% python3 -q
>>> import numpy as np
>>> from numpy import linalg as LA
>>> np.set_printoptions(suppress=True, linewidth=100)
>>> arr = np.loadtxt("data.csv", delimiter=",")
>>> arr
array([[-4., -7., -4., -7., -4., -7.],
       [ 4.,  5.,  4.,  5.,  4.,  5.],
       [ 2.,  1.,  2.,  1.,  2.,  1.],
       [-4., -7., -4., -7., -4., -7.],
       [ 4.,  5.,  4.,  5.,  4.,  5.],
       [ 2.,  1.,  2.,  1.,  2.,  1.]])
>>> # columns 0 and 2 are equal
>>> theta = np.radians(31)
>>> Rm = np.eye(6)
>>> Rm[1, 1] = Rm[0, 0] = np.cos(theta)
>>> Rm[1, 0], Rm[0, 1] = -np.sin(theta), np.sin(theta)
>>> Rm.round(2)
array([[ 0.86,  0.52,  0.  ,  0.  ,  0.  ,  0.  ],
       [-0.52,  0.86,  0.  ,  0.  ,  0.  ,  0.  ],
       [ 0.  ,  0.  ,  1.  ,  0.  ,  0.  ,  0.  ],
       [ 0.  ,  0.  ,  0.  ,  1.  ,  0.  ,  0.  ],
       [ 0.  ,  0.  ,  0.  ,  0.  ,  1.  ,  0.  ],
       [ 0.  ,  0.  ,  0.  ,  0.  ,  0.  ,  1.  ]])
>>> A2 = arr @ Rm.T
>>> np.round(LA.svd(arr, compute_uv=False), 2) + 0, np.round(LA.svd(A2, compute_uv=False), 2) + 0
(array([25.59,  3.32,  0.  ,  0.  ,  0.  ,  0.  ]), array([25.59,  3.32,  0.  ,  0.  ,  0.  ,  0.  ]))
>>> np.allclose(arr @ arr.T, A2 @ A2.T)
True
>>> np.round(LA.det(Rm), 2), round(float(np.trace(Rm)), 2)
(np.float64(1.0), 5.71)
>>> A2.round(2)
array([[-7.03, -3.94, -4.  , -7.  , -4.  , -7.  ],
       [ 6.  ,  2.23,  4.  ,  5.  ,  4.  ,  5.  ],
       [ 2.23, -0.17,  2.  ,  1.  ,  2.  ,  1.  ],
       [-7.03, -3.94, -4.  , -7.  , -4.  , -7.  ],
       [ 6.  ,  2.23,  4.  ,  5.  ,  4.  ,  5.  ],
       [ 2.23, -0.17,  2.  ,  1.  ,  2.  ,  1.  ]])
>>> np.round(np.sort(np.abs(LA.eigvals(arr))), 2) + 0
array([0., 0., 0., 0., 0., 1.])
>>> np.allclose(arr, arr.T)
False
>>> U, s, Vt = LA.svd(arr)
>>> evecs = Vt[:(s > 1e-8).sum()]
>>> rng = np.random.default_rng(872407)
>>> x0 = arr[1] + 5 * arr[2] + rng.integers(2) * np.eye(6)[2]
>>> x0
array([14., 10., 15., 10., 14., 10.])
>>> np.allclose(evecs.T @ evecs @ x0, x0)
False
>>> round(float(LA.norm(x0 - evecs.T @ evecs @ x0)), 2)
0.82
>>> LA.matrix_rank(np.vstack([arr, x0]))
np.int64(3)
>>> A = np.load("layer16.npy")
>>> A
array([[0, 0, 0, 0, 0],
       [0, 0, 1, 1, 1],
       [0, 1, 0, 1, 0],
       [0, 1, 1, 0, 0],
       [0, 1, 0, 0, 0]])
>>> # symmetric
>>> np.round(LA.eigvalsh(A).min(), 2)
np.float64(-1.48)
>>> np.all(LA.eigvalsh(A) > 0)
np.False_
>>> gram = A.T @ A
>>> LA.matrix_rank(gram)
np.int64(4)
>>> np.allclose(gram, gram.T)
True
>>> gram
array([[0, 0, 0, 0, 0],
       [0, 3, 1, 1, 0],
       [0, 1, 2, 1, 1],
       [0, 1, 1, 2, 1],
       [0, 0, 1, 1, 1]])
>>> np.round(LA.eigvalsh(gram)[::-1], 2)
array([4.71, 2.19, 1.  , 0.1 , 0.  ])
>>> (A @ A.T).shape
(5, 5)
>>> np.trace(gram), (A ** 2).sum()
(np.int64(8), np.int64(8))
>>> def softmax(z):
...     e = np.exp(z - z.max(axis=-1, keepdims=True))
...     return e / e.sum(axis=-1, keepdims=True)
... 
>>> np.round(softmax(arr[4] + 2), 2)
array([0.09, 0.24, 0.09, 0.24, 0.09, 0.24])
>>> softmax(arr).sum(axis=1)
array([1., 1., 1., 1., 1., 1.])
>>> att = arr @ arr.T / np.sqrt(6)
>>> np.round(softmax(att), 2) + 0
array([[0.5, 0. , 0. , 0.5, 0. , 0. ],
       [0. , 0.5, 0. , 0. , 0.5, 0. ],
       [0. , 0.5, 0. , 0. , 0.5, 0. ],
       [0.5, 0. , 0. , 0.5, 0. , 0. ],
       [0. , 0.5, 0. , 0. , 0.5, 0. ],
       [0. , 0.5, 0. , 0. , 0.5, 0. ]])
>>> round(np.trace(LA.pinv(A) @ A), 2)
np.float64(4.0)
>>> np.unique(A.round(6), axis=0).shape
(5, 5)
>>> try:
...     LA.inv(A)
... except LA.LinAlgError as e:
...     print(e)
... 
Singular matrix
>>> np.round(A @ LA.pinv(A) @ A, 2) + 0
array([[0., 0., 0., 0., 0.],
       [0., 0., 1., 1., 1.],
       [0., 1., 0., 1., 0.],
       [0., 1., 1., 0., 0.],
       [0., 1., 0., 0., 0.]])
>>> mat = np.load("w.npy")
>>> mat
array([[ 0.06,  0.39, -0.18,  0.17, -0.14,  0.57, -0.18,  1.14,  0.53,  0.66, -0.82,  0.82],
       [-0.81, -0.08,  0.01,  0.09,  1.24, -0.13, -0.95, -0.86,  0.25,  0.31, -0.32,  1.04],
       [-0.18,  0.68,  0.41, -0.7 , -0.3 ,  0.2 ,  0.65, -0.69, -0.89,  0.22, -0.94,  0.1 ],
       [ 0.2 ,  0.78, -0.24, -0.77, -0.08,  0.41, -0.36,  0.02, -0.48, -0.99,  1.1 ,  1.44],
       [-1.08,  0.27,  0.51, -0.23, -0.5 , -0.63,  0.25,  0.61, -0.65, -0.13,  0.27, -0.35],
       [-0.56,  0.45, -0.34,  0.14,  0.03,  1.36,  0.01,  0.51, -0.74, -0.63,  0.54, -0.64],
       [ 0.15,  0.88, -1.37, -0.47,  0.09, -0.21, -0.62,  0.8 , -0.06,  0.72, -0.11, -0.08],
       [-0.86,  0.19, -0.45,  0.23, -0.18, -0.04,  0.64,  0.2 ,  0.16, -1.13, -0.54, -0.52],
       [-0.64, -1.22, -0.56, -0.72, -1.1 ,  0.64, -0.75,  0.  , -0.29, -0.65, -0.13, -0.13]])
>>> f, g = mat[0], mat[6]
>>> round(f @ g, 2)
np.float64(1.88)
>>> round(float(f @ f), 2)
3.95
>>> pr = (f @ g) / (f @ f) * f
>>> LA.matrix_rank(np.outer(f, g))
np.int64(1)
>>> np.round(g - pr, 2)
array([ 0.12,  0.69, -1.28, -0.55,  0.16, -0.48, -0.53,  0.26, -0.31,  0.41,  0.28, -0.47])
>>> x0 = np.array([1, -2, -2, -1, 0, 1, 2, -2, 2, 1, -1, 0])
>>> h1 = np.maximum(mat @ x0, 0)
>>> mat * (h1 > 1e-9)[:, None]
array([[ 0.  ,  0.  , -0.  ,  0.  , -0.  ,  0.  , -0.  ,  0.  ,  0.  ,  0.  , -0.  ,  0.  ],
       [-0.81, -0.08,  0.01,  0.09,  1.24, -0.13, -0.95, -0.86,  0.25,  0.31, -0.32,  1.04],
       [-0.18,  0.68,  0.41, -0.7 , -0.3 ,  0.2 ,  0.65, -0.69, -0.89,  0.22, -0.94,  0.1 ],
       [ 0.  ,  0.  , -0.  , -0.  , -0.  ,  0.  , -0.  ,  0.  , -0.  , -0.  ,  0.  ,  0.  ],
       [-0.  ,  0.  ,  0.  , -0.  , -0.  , -0.  ,  0.  ,  0.  , -0.  , -0.  ,  0.  , -0.  ],
       [-0.  ,  0.  , -0.  ,  0.  ,  0.  ,  0.  ,  0.  ,  0.  , -0.  , -0.  ,  0.  , -0.  ],
       [ 0.  ,  0.  , -0.  , -0.  ,  0.  , -0.  , -0.  ,  0.  , -0.  ,  0.  , -0.  , -0.  ],
       [-0.  ,  0.  , -0.  ,  0.  , -0.  , -0.  ,  0.  ,  0.  ,  0.  , -0.  , -0.  , -0.  ],
       [-0.64, -1.22, -0.56, -0.72, -1.1 ,  0.64, -0.75,  0.  , -0.29, -0.65, -0.13, -0.13]])
>>> np.round(np.maximum(mat @ x0, 0) - np.maximum(-mat @ x0, 0), 2) + 0
array([-0.06,  0.06,  0.6 , -3.51, -5.46, -3.21, -0.74,  0.  ,  1.68])
>>> np.round(np.maximum(mat @ (3 * x0), 0), 2)
array([0.  , 0.18, 1.8 , 0.  , 0.  , 0.  , 0.  , 0.  , 5.04])
>>> h1.round(2) + 0
array([0.  , 0.06, 0.6 , 0.  , 0.  , 0.  , 0.  , 0.  , 1.68])
>>> A2 = np.array([[-3, 3],
...     [-1, -2],
...     [5, -5],
...     [-5, 4],
...     [1, -2],
...     [-1, -3],
...     [2, 3],
...     [0, 0],
...     [3, 3],
...     [-1, -2],
...     [1, -3],
...     [-5, 5]])
>>> np.round(np.einsum("ij->j", mat), 2)
array([-3.72,  2.34, -2.21, -2.26, -0.94,  2.17, -1.31,  1.73, -2.17, -1.62, -0.95,  1.68])
>>> E = np.array([[0, 4, 0, 0, 0, 0],
...     [0, 0, 4, 0, 0, 0],
...     [4, 0, 0, 0, 0, 0],
...     [0, 0, 0, 0, 0, 0],
...     [0, 0, 0, 0, 2, 0],
...     [0, 0, 0, 0, 0, 5]])
>>> E
array([[0, 4, 0, 0, 0, 0],
       [0, 0, 4, 0, 0, 0],
       [4, 0, 0, 0, 0, 0],
       [0, 0, 0, 0, 0, 0],
       [0, 0, 0, 0, 2, 0],
       [0, 0, 0, 0, 0, 5]])
>>> # 4 groups of indices that never mix
>>> rk = LA.matrix_rank(E)
>>> rk
np.int64(5)
>>> ns = LA.svd(E)[2][rk:].T
>>> ns[:, 0] / ns[np.abs(ns[:, 0]).round(6).argmax(), 0]
array([0., 0., 0., 1., 0., 0.])
>>> [int(LA.matrix_rank(E[:i])) for i in range(1, len(E) + 1)]
[1, 2, 3, 3, 4, 5]
>>> ns @ ns.T
array([[0., 0., 0., 0., 0., 0.],
       [0., 0., 0., 0., 0., 0.],
       [0., 0., 0., 0., 0., 0.],
       [0., 0., 0., 1., 0., 0.],
       [0., 0., 0., 0., 0., 0.],
       [0., 0., 0., 0., 0., 0.]])
>>> E @ ns
array([[0.],
       [0.],
       [0.],
       [0.],
       [0.],
       [0.]])
>>> np.abs(np.diag(LA.qr(E)[1])) > 1e-9
array([ True,  True,  True, False,  True,  True])
>>> round(np.trace(LA.pinv(E) @ E), 2)
np.float64(5.0)
>>> np.unique(E.round(6), axis=0).shape
(6, 6)
>>> np.round(E @ LA.pinv(E) @ E, 2)
array([[0., 4., 0., 0., 0., 0.],
       [0., 0., 4., 0., 0., 0.],
       [4., 0., 0., 0., 0., 0.],
       [0., 0., 0., 0., 0., 0.],
       [0., 0., 0., 0., 2., 0.],
       [0., 0., 0., 0., 0., 5.]])
>>> np.round(E.mean(axis=0), 2)
array([0.67, 0.67, 0.67, 0.  , 0.33, 0.83])
>>> np.abs(E).max()
np.int64(5)
>>> np.unravel_index(np.abs(E).argmax(), E.shape)
(np.int64(5), np.int64(5))
>>> LA.rank(E)
Traceback (most recent call last):
  File "<python-input-80>", line 1, in <module>
    LA.rank(E)
    ^^^^^^^
AttributeError: module 'numpy.linalg' has no attribute 'rank'
>>> np.round(LA.svd(E, compute_uv=False), 2)
array([5., 4., 4., 4., 2., 0.])
>>> LA.matrix_rank(E)
np.int64(5)
>>> np.zeros(6, 6)
Traceback (most recent call last):
  File "<python-input-83>", line 1, in <module>
    np.zeros(6, 6)
    ~~~~~~~~^^^^^^
TypeError: Cannot interpret '6' as a data type
>>> np.count_nonzero(E)
np.int64(5)
>>> E.sum(axis=0)
array([4, 4, 4, 0, 2, 5])
>>> lab = rng.permutation(6)
>>> lab
array([2, 1, 4, 0, 3, 5])
>>> A2 = E[lab][:, lab]
>>> np.round(np.sort(np.abs(LA.eigvals(A2))), 2)
array([0., 2., 4., 4., 4., 5.])
>>> np.diag(A2)
array([0, 0, 2, 0, 0, 5])
>>> np.trace(A2)
np.int64(7)
>>> round(float(LA.det(A2)), 2), round(float(LA.det(E[lab])), 2)
(0.0, 0.0)
>>> T = np.stack([E, 4 * E, E[::-1]])
>>> LA.matrix_rank(T.reshape(3, -1))
np.int64(2)
>>> T.sum(axis=0)
array([[ 0, 20,  0,  0,  0,  5],
       [ 0,  0, 20,  0,  2,  0],
       [20,  0,  0,  0,  0,  0],
       [ 4,  0,  0,  0,  0,  0],
       [ 0,  0,  4,  0, 10,  0],
       [ 0,  4,  0,  0,  0, 25]])
>>> LA.matrix_rank(T)
array([5, 5, 5])
>>> np.round(LA.det(T), 2)
array([0., 0., 0.])
>>> np.einsum("bij,cij->bc", T, T)
array([[  77,  308,    0],
       [ 308, 1232,    0],
       [   0,    0,   77]])
>>> X = np.load("m.npy")
>>> X.round(2)
array([[ 1.04,  0.18,  0.13,  1.14, -0.02,  0.28, -0.74,  0.11, -0.96,  0.13],
       [ 0.57,  0.08, -1.52, -0.15, -0.55,  0.67, -0.1 ,  0.47,  0.55, -0.22],
       [ 0.57,  0.34,  0.99, -0.66, -0.39, -0.03, -0.28,  1.05,  0.25, -0.87],
       [-0.68, -0.06, -0.49,  0.09, -0.66, -0.52,  0.52,  0.55, -1.27, -0.64],
       [ 0.26,  1.59, -0.3 , -0.65,  0.16, -0.29, -0.05, -0.77, -0.39, -0.14],
       [-1.25,  0.52,  0.05,  0.28, -0.42,  0.39, -1.3 ,  0.14,  0.22,  0.04],
       [-0.21,  0.24,  0.16, -0.65,  0.34,  1.11,  0.38,  0.71, -0.69,  0.99],
       [-0.21,  0.83, -0.19,  0.9 ,  0.83, -0.46,  0.52,  0.97,  0.55,  0.11],
       [-0.26,  0.19,  0.28,  0.51,  0.26,  1.23,  0.65, -0.51,  0.04, -1.14],
       [-0.1 , -0.5 , -0.48, -0.49,  1.43, -0.06, -0.76,  0.21, -0.37, -0.68]])
>>> Q, Rm = LA.qr(X)
>>> np.allclose(Rm.T @ Rm, X.T @ X)
True
>>> np.round(abs(Rm[0, 0]), 2), round(float(LA.norm(X[:, 0])), 2)
(np.float64(2.0), 2.0)
>>> np.round(X[:, 3] @ X[:, 4], 2)
np.float64(-0.0)
>>> np.round(LA.svd(X, compute_uv=False), 2)
array([2., 2., 2., 2., 2., 2., 2., 2., 2., 2.])
>>> lab = rng.permutation(10)
>>> lab
array([9, 1, 0, 2, 7, 5, 8, 3, 4, 6])
>>> A2 = X[lab][:, lab]
>>> A2.round(2)
array([[-0.68, -0.5 , -0.1 , -0.48,  0.21, -0.06, -0.37, -0.49,  1.43, -0.76],
       [-0.22,  0.08,  0.57, -1.52,  0.47,  0.67,  0.55, -0.15, -0.55, -0.1 ],
       [ 0.13,  0.18,  1.04,  0.13,  0.11,  0.28, -0.96,  1.14, -0.02, -0.74],
       [-0.87,  0.34,  0.57,  0.99,  1.05, -0.03,  0.25, -0.66, -0.39, -0.28],
       [ 0.11,  0.83, -0.21, -0.19,  0.97, -0.46,  0.55,  0.9 ,  0.83,  0.52],
       [ 0.04,  0.52, -1.25,  0.05,  0.14,  0.39,  0.22,  0.28, -0.42, -1.3 ],
       [-1.14,  0.19, -0.26,  0.28, -0.51,  1.23,  0.04,  0.51,  0.26,  0.65],
       [-0.64, -0.06, -0.68, -0.49,  0.55, -0.52, -1.27,  0.09, -0.66,  0.52],
       [-0.14,  1.59,  0.26, -0.3 , -0.77, -0.29, -0.39, -0.65,  0.16, -0.05],
       [ 0.99,  0.24, -0.21,  0.16,  0.71,  1.11, -0.69, -0.65,  0.34,  0.38]])
>>> np.round(np.diag(A2), 2)
array([-0.68,  0.08,  1.04,  0.99,  0.97,  0.39,  0.04,  0.09,  0.16,  0.38])
